% python3 -q
>>> import numpy as np
>>> import numpy.linalg as la
>>> np.set_printoptions(precision=2, suppress=True, linewidth=200)
>>> F = np.loadtxt("w.csv", delimiter=",")
>>> print(F)
[[0. 0. 0. 0.]
 [3. 0. 0. 0.]
 [0. 0. 3. 0.]
 [0. 3. 0. 0.]]
>>> print(np.round(la.det(F.T), 2))
0.0
>>> print(round(float(la.eigvals(F).sum().real), 2))
3.0
>>> print(la.eigvals(F))
[0. 0. 0. 3.]
>>> print(np.kron(np.eye(2, dtype=int), F))
[[0. 0. 0. 0. 0. 0. 0. 0.]
 [3. 0. 0. 0. 0. 0. 0. 0.]
 [0. 0. 3. 0. 0. 0. 0. 0.]
 [0. 3. 0. 0. 0. 0. 0. 0.]
 [0. 0. 0. 0. 0. 0. 0. 0.]
 [0. 0. 0. 0. 3. 0. 0. 0.]
 [0. 0. 0. 0. 0. 0. 3. 0.]
 [0. 0. 0. 0. 0. 3. 0. 0.]]
>>> left, s, Vt = la.svd(F)
>>> vecs = Vt[:(s > 1e-8).sum()]
>>> rng = np.random.default_rng(7454)
>>> x = F[1] + 3 * F[0] + rng.integers(2) * np.eye(4)[1]
>>> print(x)
[3. 1. 0. 0.]
>>> print(np.diag(vecs.T @ vecs))
[1. 1. 1. 0.]
>>> print(np.allclose(vecs.T @ vecs @ x, x))
True
>>> print(vecs.T @ vecs)
[[1. 0. 0. 0.]
 [0. 1. 0. 0.]
 [0. 0. 1. 0.]
 [0. 0. 0. 0.]]
>>> arr = np.load("a.npy")
>>> print(arr)
[[ 0  0 -2  1  0 -9]
 [-5  4  0  0  1 -9]
 [ 0  0 -3  5  2 -9]]
>>> w1 = np.array([[-7, -2, 6, -6, 7],
...     [-9, 8, 7, -7, 7],
...     [-5, 3, 6, 9, 7],
...     [-4, 7, -9, 3, -8],
...     [7, 1, -5, -7, 4],
...     [7, -4, 2, -6, -8]])
>>> coef = np.array([1, 2, 3, 1, 2])
>>> hid = np.maximum(arr @ w1 + coef, 0)
>>> print(hid)
[[ 0 39  0 40 52]
 [ 0 81  0 50 71]
 [ 0 66  0 29 21]]
>>> C = np.array([[-4, -4], [2, 0], [-2, -3], [-3, 3], [2, 3]])
>>> print((hid @ C).round(6).argmax(axis=1))
[1 1 1]
>>> out = arr + rng.integers(-2, 3, (3, 1)) @ rng.integers(-2, 3, (1, 6))
>>> print(out)
[[  0   0   0  -1   1  -8]
 [ -5   4  -2   2   0 -10]
 [  0   0  -1   3   3  -8]]
>>> print(la.matrix_rank(out - arr, tol=1e-8))
1
>>> def softmax(z):
...     e = np.exp(z - z.max(axis=-1, keepdims=True))
...     return e / e.sum(axis=-1, keepdims=True)
... 
>>> print(np.round(softmax(arr[2]), 2) + 0)
[0.01 0.01 0.   0.94 0.05 0.  ]
>>> print(np.round(softmax(arr[2] + -3), 2) + 0)
[0.01 0.01 0.   0.94 0.05 0.  ]
>>> att = arr @ arr.T / np.sqrt(6)
>>> print(softmax(att).round(6).argmax(axis=1))
[2 1 2]
>>> print(np.round(softmax(att)[2] @ arr, 2) + 0)
[ 0.  0. -3.  5.  2. -9.]
>>> out = arr / la.norm(arr, axis=1, keepdims=True)
>>> G = out @ out.T
>>> print(round(float(np.degrees(np.arccos(np.clip(G[0, 2], -1, 1)))), 2))
24.57
>>> print(G)
[[1.   0.79 0.91]
 [0.79 1.   0.69]
 [0.91 0.69 1.  ]]
>>> print(np.argwhere(np.triu(np.abs(G) > 0.95, 1)))
[]
>>> print((G - 2 * np.eye(3)).round(6).argmax(axis=1))
[2 0 0]
>>> print(la.norm(out, axis=1))
[1. 1. 1.]
>>> A = np.load("m.npy")
>>> print(A)
[[ -2.75  -0.56   0.     3.12]
 [-11.45  -0.43  -0.14  -0.68]
 [  9.9   -0.45   0.07  -0.54]
 [ 19.86   0.1    0.09  -0.74]
 [ -0.27  -0.37   0.08   1.13]
 [ -8.59   0.14  -0.02  -0.97]
 [-12.28  -0.36  -0.16  -0.43]
 [ -8.99   0.13  -0.06   0.84]
 [ 12.64  -0.07  -0.02   1.18]
 [ -6.81   0.32   0.01   0.27]
 [ -8.35  -0.27   0.21  -4.23]
 [ 11.82  -0.21   0.01  -0.94]]
>>> # column 0 is much longer than the rest
>>> f, r1 = A[5], A[10]
>>> print(np.round(f @ r1, 2))
75.79
>>> print(round(float(f @ f), 2))
74.75
>>> pr = (f @ r1) / (f @ f) * f
>>> print(np.round(la.norm(f + r1) ** 2 + la.norm(f - r1) ** 2, 2))
324.96
>>> print(r1 - pr)
[ 0.36 -0.41  0.23 -3.25]
>>> G = np.cov(A, rowvar=False)
>>> print(np.round(np.corrcoef(A[:, 1], A[:, 3])[0, 1], 2))
-0.1
>>> print(G.round(2) + 0)
[[122.71   0.18   0.44   1.94]
 [  0.18   0.08   0.    -0.05]
 [  0.44   0.     0.01  -0.07]
 [  1.94  -0.05  -0.07   3.1 ]]
>>> print(A.std(axis=0))
[10.61  0.27  0.1   1.68]
>>> print(np.argwhere(np.triu(np.abs(np.corrcoef(A.T)) > 0.8, 1)))
[]
>>> print(np.round(np.median(A, axis=0), 2) + 0)
[-4.78 -0.24  0.   -0.48]
>>> print(la.eigvalsh(G)[::-1])
[122.75   3.07   0.08   0.01]
>>> Ac = (A - A.mean(axis=0)) / A.std(axis=0)
>>> print(np.argwhere(np.abs(Ac) > 2))
[[10  2]
 [10  3]]
>>> coef = la.lstsq(np.delete(Ac, 3, axis=1), Ac[:, 3])[0]
>>> print(np.abs(coef).argmax())
2
>>> left, s, Vt = la.svd(A, full_matrices=False)
>>> print(s)
[36.78  5.83  1.11  0.27]
>>> print(np.cumsum(s ** 2) / np.sum(s ** 2))
[0.97 1.   1.   1.  ]
>>> print(round(float(np.sqrt((s ** 2).sum())), 2), round(float(la.norm(A)), 2))
37.25 37.25
>>> print(np.round(Vt @ Vt.T, 2) + 0)
[[1. 0. 0. 0.]
 [0. 1. 0. 0.]
 [0. 0. 1. 0.]
 [0. 0. 0. 1.]]
>>> feats = np.loadtxt("data.csv", delimiter=",")
>>> print(feats)
[[0. 3. 2. 2.]
 [0. 0. 0. 3.]
 [0. 0. 0. 1.]
 [0. 0. 0. 0.]]
>>> w1 = np.array([[-3, -2, 2, -3], [-5, -4, 5, 1], [3, -3, -3, -1], [-2, 3, 2, 2]])
>>> coef = np.array([2, 0, 1, 9])
>>> hid = np.maximum(feats @ w1 + coef, 0)
>>> print(hid)
[[ 0.  0. 14. 14.]
 [ 0.  9.  7. 15.]
 [ 0.  3.  3. 11.]
 [ 2.  0.  1.  9.]]
>>> C = np.array([[3, 3], [1, 3], [0, 2], [1, 3]])
>>> print(hid @ C)
[[14. 70.]
 [24. 86.]
 [14. 48.]
 [15. 35.]]
>>> x = np.array([2, 1, -5, 2])
>>> h1 = np.maximum(feats @ x, 0)
>>> print(np.flatnonzero(h1 > 1e-9))
[1 2]
>>> print(np.tanh(feats @ x))
[-1.    1.    0.96  0.  ]
>>> print(feats * (h1 > 1e-9)[:, None])
[[0. 0. 0. 0.]
 [0. 0. 0. 3.]
 [0. 0. 0. 1.]
 [0. 0. 0. 0.]]
>>> left, s, Vt = la.svd(feats)
>>> print(np.argmax(s[:-1] / (s[1:] + 1e-6)) + 1)
2
>>> out = left[:, :2] @ np.diag(s[:2]) @ Vt[:2]
>>> print(la.matrix_rank(feats, rtol=0.05))
2
>>> left, s, Vt = la.svd(feats)
>>> vecs = Vt[:(s > 1e-8).sum()]
>>> x = feats[3] + 5 * feats[2] + rng.integers(2) * np.eye(4)[3]
>>> print(x)
[0. 0. 0. 5.]
>>> print(round(la.norm(x - vecs.T @ vecs @ x), 2))
0.0
>>> print(np.round(vecs.T @ vecs, 2) + 0)
[[0.   0.   0.   0.  ]
 [0.   0.69 0.46 0.  ]
 [0.   0.46 0.31 0.  ]
 [0.   0.   0.   1.  ]]
